% ipython --no-banner

In [1]: import numpy as np

In [2]: np.set_printoptions(precision=2, suppress=True, linewidth=160, floatmode="fixed")

In [3]: rd = lambda a: np.round(a, 2) + 0

In [4]: E = np.load("out12.npy")

In [5]: E
Out[5]: 
array([[ -8,   8,  -6,  -4, -14, -10, -12,  11,   2,   1,  -5],
       [  8,  -6,   0,  -6,  15,  -7,   7,  -1,   3,  -4,  13],
       [ -6,   0,  14,  -5,   6,   6,  11,  -2,   6,  12,   3],
       [ -4,  -6,  -5,  -6,  -6,  -8,  16,  -5,   7,   3,   0],
       [-14,  15,   6,  -6,   4,  -8, -13, -17,   6,  -2,  -1],
       [-10,  -7,   6,  -8,  -8,   8,   1, -12,   3,   4,  -1],
       [-12,   7,  11,  16, -13,   1, -10,  -5,   7,  -1,  -1],
       [ 11,  -1,  -2,  -5, -17, -12,  -5,  14,  12,  -3,  -2],
       [  2,   3,   6,   7,   6,   3,   7,  12,   0,   8,   2],
       [  1,  -4,  12,   3,  -2,   4,  -1,  -3,   8, -14, -10],
       [ -5,  13,   3,   0,  -1,  -1,  -1,  -2,   2, -10, -16]])

In [6]: rng = np.random.default_rng(542)

In [7]: labels = rng.permutation(11)

In [8]: labels
Out[8]: array([ 2,  7, 10,  3,  0,  1,  9,  5,  4,  6,  8])

In [9]: out = E[labels][:, labels]

In [10]: out
Out[10]: 
array([[ 14,  -2,   3,  -5,  -6,   0,  12,   6,   6,  11,   6],
       [ -2,  14,  -2,  -5,  11,  -1,  -3, -12, -17,  -5,  12],
       [  3,  -2, -16,   0,  -5,  13, -10,  -1,  -1,  -1,   2],
       [ -5,  -5,   0,  -6,  -4,  -6,   3,  -8,  -6,  16,   7],
       [ -6,  11,  -5,  -4,  -8,   8,   1, -10, -14, -12,   2],
       [  0,  -1,  13,  -6,   8,  -6,  -4,  -7,  15,   7,   3],
       [ 12,  -3, -10,   3,   1,  -4, -14,   4,  -2,  -1,   8],
       [  6, -12,  -1,  -8, -10,  -7,   4,   8,  -8,   1,   3],
       [  6, -17,  -1,  -6, -14,  15,  -2,  -8,   4, -13,   6],
       [ 11,  -5,  -1,  16, -12,   7,  -1,   1, -13, -10,   7],
       [  6,  12,   2,   7,   2,   3,   8,   3,   6,   7,   0]])

In [11]: np.diag(out)
Out[11]: array([ 14,  14, -16,  -6,  -8,  -6, -14,   8,   4, -10,   0])

In [12]: K = np.load("data.npy")

In [13]: K
Out[13]: 
array([[ 4,  4,  4],
       [ 4,  8,  8],
       [ 4,  8, 12]])

In [14]: np.linalg.matrix_rank(K)
Out[14]: np.int64(3)

In [15]: K.sum(axis=0)
Out[15]: array([12, 20, 24])

In [16]: np.diff(K, axis=0)
Out[16]: 
array([[0, 4, 4],
       [0, 0, 4]])

In [17]: rd(np.linalg.norm(K))
Out[17]: np.float64(20.4)

In [18]: np.unravel_index(np.abs(K).argmax(), K.shape)
Out[18]: (np.int64(2), np.int64(2))

In [19]: K - K[0]
Out[19]: 
array([[0, 0, 0],
       [0, 4, 4],
       [0, 4, 8]])

In [20]: np.abs(K).max()
Out[20]: np.int64(12)

In [21]: ev, evecs = np.linalg.eigh(K)

In [22]: rd(np.linalg.svd(K, compute_uv=False))
Out[22]: array([20.20,  2.57,  1.23])

In [23]: np.unique(ev.round(6) + 0, return_counts=True)[1]
Out[23]: array([1, 1, 1])

In [24]: rd(np.abs(evecs[:, -1]))
Out[24]: array([0.33, 0.59, 0.74])

In [25]: rd(ev.sum()), np.trace(K)
Out[25]: (np.float64(24.0), np.int64(24))

In [26]: data = np.cumsum(np.array([[-5, -1, -1, -4],
    ...:     [-5, 5, -1, 1],
    ...:     [3, -2, 4, -1],
    ...:     [-2, -3, -3, 0],
    ...:     [-4, -5, -4, 5],
    ...:     [3, -2, -1, 5],
    ...:     [5, -3, -5, 1],
    ...:     [2, 3, -5, -2],
    ...:     [0, 4, 3, 1],
    ...:     [-3, 5, -3, -2],
    ...:     [0, 4, 3, 3],
    ...:     [-2, -2, -4, 3],
    ...:     [-1, 2, -4, -4],
    ...:     [5, -2, 4, 1],
    ...:     [4, 4, 5, 4],
    ...:     [-1, -3, 4, 2],
    ...:     [0, -5, 1, -3],
    ...:     [-2, -1, -4, 0],
    ...:     [5, 4, -1, -3],
    ...:     [5, -4, -4, 4],
    ...:     [4, -2, 5, 5],
    ...:     [0, 3, 3, -2],
    ...:     [0, 5, -1, 2],
    ...:     [-3, 3, -1, 1],
    ...:     [0, -3, 0, 5],
    ...:     [0, -2, 2, 0],
    ...:     [1, 5, -4, -5]]), axis=0)

In [27]: data
Out[27]: 
array([[ -5,  -1,  -1,  -4],
       [-10,   4,  -2,  -3],
       [ -7,   2,   2,  -4],
       [ -9,  -1,  -1,  -4],
       [-13,  -6,  -5,   1],
       [-10,  -8,  -6,   6],
       [ -5, -11, -11,   7],
       [ -3,  -8, -16,   5],
       [ -3,  -4, -13,   6],
       [ -6,   1, -16,   4],
       [ -6,   5, -13,   7],
       [ -8,   3, -17,  10],
       [ -9,   5, -21,   6],
       [ -4,   3, -17,   7],
       [  0,   7, -12,  11],
       [ -1,   4,  -8,  13],
       [ -1,  -1,  -7,  10],
       [ -3,  -2, -11,  10],
       [  2,   2, -12,   7],
       [  7,  -2, -16,  11],
       [ 11,  -4, -11,  16],
       [ 11,  -1,  -8,  14],
       [ 11,   4,  -9,  16],
       [  8,   7, -10,  17],
       [  8,   4, -10,  22],
       [  8,   2,  -8,  22],
       [  9,   7, -12,  17]])

In [28]: out = np.c_[data[:, :2] @ np.array([[-2, -2], [1, -8]]), np.array([-2, 3, -8, -3, 8, 4, -4, 0, 9, 7, 3, 0, 2, 5, 0, -9, 3, 2, -5, 0, -3, -5, -5, 6, -1, -3, 6])]

In [29]: out
Out[29]: 
array([[  9,  18,  -2],
       [ 24, -12,   3],
       [ 16,  -2,  -8],
       [ 17,  26,  -3],
       [ 20,  74,   8],
       [ 12,  84,   4],
       [ -1,  98,  -4],
       [ -2,  70,   0],
       [  2,  38,   9],
       [ 13,   4,   7],
       [ 17, -28,   3],
       [ 19,  -8,   0],
       [ 23, -22,   2],
       [ 11, -16,   5],
       [  7, -56,   0],
       [  6, -30,  -9],
       [  1,  10,   3],
       [  4,  22,   2],
       [ -2, -20,  -5],
       [-16,   2,   0],
       [-26,  10,  -3],
       [-23, -14,  -5],
       [-18, -54,  -5],
       [ -9, -72,   6],
       [-12, -48,  -1],
       [-14, -32,  -3],
       [-11, -74,   6]])

In [30]: rd(np.linalg.lstsq(data, out[:, 0])[0])
Out[30]: array([-2.00,  1.00,  0.00,  0.00])

In [31]: np.linalg.matrix_rank(out)
Out[31]: np.int64(3)

In [32]: np.linalg.matrix_rank(np.c_[data, out])
Out[32]: np.int64(5)

In [33]: out = np.array([[0, -2], [-2, -1], [-1, 1], [1, 2]])

In [34]: np.einsum("ik,kj->ij", data, out)
Out[34]: 
array([[ -1,   2],
       [ -9,   8],
       [-10,   6],
       [ -1,  10],
       [ 18,  29],
       [ 28,  34],
       [ 40,  24],
       [ 37,   8],
       [ 27,   9],
       [ 18,   3],
       [ 10,   8],
       [ 21,  16],
       [ 17,   4],
       [ 18,   2],
       [  9,   3],
       [ 13,  16],
       [ 19,  16],
       [ 25,  17],
       [ 15,  -4],
       [ 31,  -6],
       [ 35,   3],
       [ 24,  -1],
       [ 17,  -3],
       [ 13,   1],
       [ 24,  14],
       [ 26,  18],
       [ 15,  -3]])

In [35]: np.vstack([data, out.T]).shape
Out[35]: (29, 4)

In [36]: np.einsum("ij,ij->i", data, data)
Out[36]: array([ 43, 129,  73,  99, 231, 236, 316, 354, 230, 309, 279, 462, 583, 363, 314, 250, 151, 234, 201, 430, 514, 382, 474, 502, 664, 616, 563])

In [37]: np.einsum("ij,ij->", data, out)
ValueError: operands could not be broadcast together with remapped shapes [original->remapped]: (27,4)->(27,4) (4,2)->(4,2) 


In [38]: np.einsum("ij->j", data)
Out[38]: array([ -28,   11, -271,  230])

In [39]: np.linalg.matrix_rank(np.vstack([data, out.T]))
Out[39]: np.int64(4)

In [40]: vec = np.array([3, -2, -2, -2])

In [41]: rhs = data @ vec

In [42]: coef, lr = np.zeros(4), 1 / np.linalg.norm(data, 2) ** 2

In [43]: for i in range(12):
    ...:     coef -= lr * data.T @ (data @ coef - rhs)
    ...:     if i % 2 == 0: print(i, round(np.linalg.norm(data @ coef - rhs), 2))
    ...: 
0 78.51
2 68.22
4 60.56
6 54.25
8 48.86
10 44.19

In [44]: rd(np.linalg.cond(data))
Out[44]: np.float64(5.03)

In [45]: labels = rng.permutation(4)

In [46]: out = data[:, labels] * rng.choice([-1, 1], 4)

In [47]: out
Out[47]: 
array([[  1,   4,  -1,  -5],
       [ -4,   3,  -2, -10],
       [ -2,   4,   2,  -7],
       [  1,   4,  -1,  -9],
       [  6,  -1,  -5, -13],
       [  8,  -6,  -6, -10],
       [ 11,  -7, -11,  -5],
       [  8,  -5, -16,  -3],
       [  4,  -6, -13,  -3],
       [ -1,  -4, -16,  -6],
       [ -5,  -7, -13,  -6],
       [ -3, -10, -17,  -8],
       [ -5,  -6, -21,  -9],
       [ -3,  -7, -17,  -4],
       [ -7, -11, -12,   0],
       [ -4, -13,  -8,  -1],
       [  1, -10,  -7,  -1],
       [  2, -10, -11,  -3],
       [ -2,  -7, -12,   2],
       [  2, -11, -16,   7],
       [  4, -16, -11,  11],
       [  1, -14,  -8,  11],
       [ -4, -16,  -9,  11],
       [ -7, -17, -10,   8],
       [ -4, -22, -10,   8],
       [ -2, -22,  -8,   8],
       [ -7, -17, -12,   9]])

In [48]: left, _, vt = np.linalg.svd(data.T @ out)

In [49]: labels
Out[49]: array([1, 3, 2, 0])

In [50]: rd(left @ vt)
Out[50]: 
array([[ 0.00,  0.00,  0.00,  1.00],
       [-1.00,  0.00,  0.00,  0.00],
       [ 0.00,  0.00,  1.00,  0.00],
       [ 0.00, -1.00,  0.00,  0.00]])

In [51]: O, evecs = np.linalg.qr(K[:, :2])[0], np.linalg.qr(K[:, 2:])[0]

In [52]: sv = np.linalg.svd(O.T @ evecs, compute_uv=False)

In [53]: rd(np.degrees(np.arccos(sv.clip(0, 1))))
Out[53]: array([10.89])

In [54]: A = np.loadtxt("dump.csv", delimiter=",")

In [55]: rd(A)
Out[55]: 
array([[ 1.00,  0.00,  0.00,  0.00,  0.00,  0.00,  0.00,  0.00],
       [ 0.00,  1.00,  0.00,  0.00,  0.00,  0.00,  0.00,  0.00],
       [ 0.00,  0.00,  1.00,  0.00,  0.00,  0.00,  0.00,  0.00],
       [ 0.00,  0.00,  0.00,  1.00,  0.00,  0.00,  0.00,  0.00],
       [ 0.00,  0.00,  0.00,  0.00,  1.00,  0.00,  0.00,  0.00],
       [ 0.00,  0.00,  0.00,  0.00,  0.00, -0.50,  0.00, -0.87],
       [ 0.00,  0.00,  0.00,  0.00,  0.00,  0.00,  1.00,  0.00],
       [ 0.00,  0.00,  0.00,  0.00,  0.00,  0.87,  0.00, -0.50]])

In [56]: rd(np.sort(np.abs(np.linalg.eigvals(A))))
Out[56]: array([1.00, 1.00, 1.00, 1.00, 1.00, 1.00, 1.00, 1.00])

In [57]: rd(np.linalg.matrix_power(A, 4))
Out[57]: 
array([[ 1.00,  0.00,  0.00,  0.00,  0.00,  0.00,  0.00,  0.00],
       [ 0.00,  1.00,  0.00,  0.00,  0.00,  0.00,  0.00,  0.00],
       [ 0.00,  0.00,  1.00,  0.00,  0.00,  0.00,  0.00,  0.00],
       [ 0.00,  0.00,  0.00,  1.00,  0.00,  0.00,  0.00,  0.00],
       [ 0.00,  0.00,  0.00,  0.00,  1.00,  0.00,  0.00,  0.00],
       [ 0.00,  0.00,  0.00,  0.00,  0.00, -0.50,  0.00, -0.87],
       [ 0.00,  0.00,  0.00,  0.00,  0.00,  0.00,  1.00,  0.00],
       [ 0.00,  0.00,  0.00,  0.00,  0.00,  0.87,  0.00, -0.50]])

In [58]: A.inv()
AttributeError: 'numpy.ndarray' object has no attribute 'inv'


In [59]: rd((A + A.T) / 2)
Out[59]: 
array([[ 1.00,  0.00,  0.00,  0.00,  0.00,  0.00,  0.00,  0.00],
       [ 0.00,  1.00,  0.00,  0.00,  0.00,  0.00,  0.00,  0.00],
       [ 0.00,  0.00,  1.00,  0.00,  0.00,  0.00,  0.00,  0.00],
       [ 0.00,  0.00,  0.00,  1.00,  0.00,  0.00,  0.00,  0.00],
       [ 0.00,  0.00,  0.00,  0.00,  1.00,  0.00,  0.00,  0.00],
       [ 0.00,  0.00,  0.00,  0.00,  0.00, -0.50,  0.00,  0.00],
       [ 0.00,  0.00,  0.00,  0.00,  0.00,  0.00,  1.00,  0.00],
       [ 0.00,  0.00,  0.00,  0.00,  0.00,  0.00,  0.00, -0.50]])

In [60]: rd(np.linalg.det(A))
Out[60]: np.float64(1.0)

In [61]: f, r1 = A[7], A[6]

In [62]: f @ r1
Out[62]: np.float64(0.0)

In [63]: rd(f @ f)
Out[63]: np.float64(1.0)

In [64]: p = (f @ r1) / (f @ f) * f

In [65]: rd(np.outer(f, r1))
Out[65]: 
array([[ 0.00,  0.00,  0.00,  0.00,  0.00,  0.00,  0.00,  0.00],
       [ 0.00,  0.00,  0.00,  0.00,  0.00,  0.00,  0.00,  0.00],
       [ 0.00,  0.00,  0.00,  0.00,  0.00,  0.00,  0.00,  0.00],
       [ 0.00,  0.00,  0.00,  0.00,  0.00,  0.00,  0.00,  0.00],
       [ 0.00,  0.00,  0.00,  0.00,  0.00,  0.00,  0.00,  0.00],
       [ 0.00,  0.00,  0.00,  0.00,  0.00,  0.00,  0.87,  0.00],
       [ 0.00,  0.00,  0.00,  0.00,  0.00,  0.00,  0.00,  0.00],
       [ 0.00,  0.00,  0.00,  0.00,  0.00,  0.00, -0.50,  0.00]])

In [66]: r1 - p
Out[66]: array([0.00, 0.00, 0.00, 0.00, 0.00, 0.00, 1.00, 0.00])

In [67]: (r1 - p) @ f
Out[67]: np.float64(0.0)

In [68]: rd(np.linalg.norm(f + r1) ** 2 + np.linalg.norm(f - r1) ** 2)
Out[68]: np.float64(4.0)

In [69]: rd(np.linalg.det(A))
Out[69]: np.float64(1.0)

In [70]: rd(A @ A)
Out[70]: 
array([[ 1.00,  0.00,  0.00,  0.00,  0.00,  0.00,  0.00,  0.00],
       [ 0.00,  1.00,  0.00,  0.00,  0.00,  0.00,  0.00,  0.00],
       [ 0.00,  0.00,  1.00,  0.00,  0.00,  0.00,  0.00,  0.00],
       [ 0.00,  0.00,  0.00,  1.00,  0.00,  0.00,  0.00,  0.00],
       [ 0.00,  0.00,  0.00,  0.00,  1.00,  0.00,  0.00,  0.00],
       [ 0.00,  0.00,  0.00,  0.00,  0.00, -0.50,  0.00,  0.87],
       [ 0.00,  0.00,  0.00,  0.00,  0.00,  0.00,  1.00,  0.00],
       [ 0.00,  0.00,  0.00,  0.00,  0.00, -0.87,  0.00, -0.50]])

In [71]: out = np.array([[0, 2, 1, 0, 2, 1],
    ...:     [2, 0, 0, 0, 1, 2],
    ...:     [1, 1, 1, 2, 2, 1],
    ...:     [2, 0, 1, 1, 1, 1],
    ...:     [0, 2, 1, 2, 0, 2],
    ...:     [0, 2, 0, 2, 1, 2]])

In [72]: arr = np.tril(out)

In [73]: arr
Out[73]: 
array([[0, 0, 0, 0, 0, 0],
       [2, 0, 0, 0, 0, 0],
       [1, 1, 1, 0, 0, 0],
       [2, 0, 1, 1, 0, 0],
       [0, 2, 1, 2, 0, 0],
       [0, 2, 0, 2, 1, 2]])

In [74]: left, sv, vt = np.linalg.svd(arr)

In [75]: evecs = vt[:(sv > 1e-8).sum()]

In [76]: vec = arr[5] + -2 * arr[2] + rng.integers(2) * np.eye(6)[5]

In [77]: vec
Out[77]: array([-2.00,  0.00, -2.00,  2.00,  1.00,  2.00])

In [78]: rd(evecs.T @ evecs)
Out[78]: 
array([[1.00, 0.00, 0.00, 0.00, 0.00, 0.00],
       [0.00, 1.00, 0.00, 0.00, 0.00, 0.00],
       [0.00, 0.00, 1.00, 0.00, 0.00, 0.00],
       [0.00, 0.00, 0.00, 1.00, 0.00, 0.00],
       [0.00, 0.00, 0.00, 0.00, 0.20, 0.40],
       [0.00, 0.00, 0.00, 0.00, 0.40, 0.80]])

In [79]: np.linalg.matrix_rank(np.vstack([arr, vec]))
Out[79]: np.int64(5)
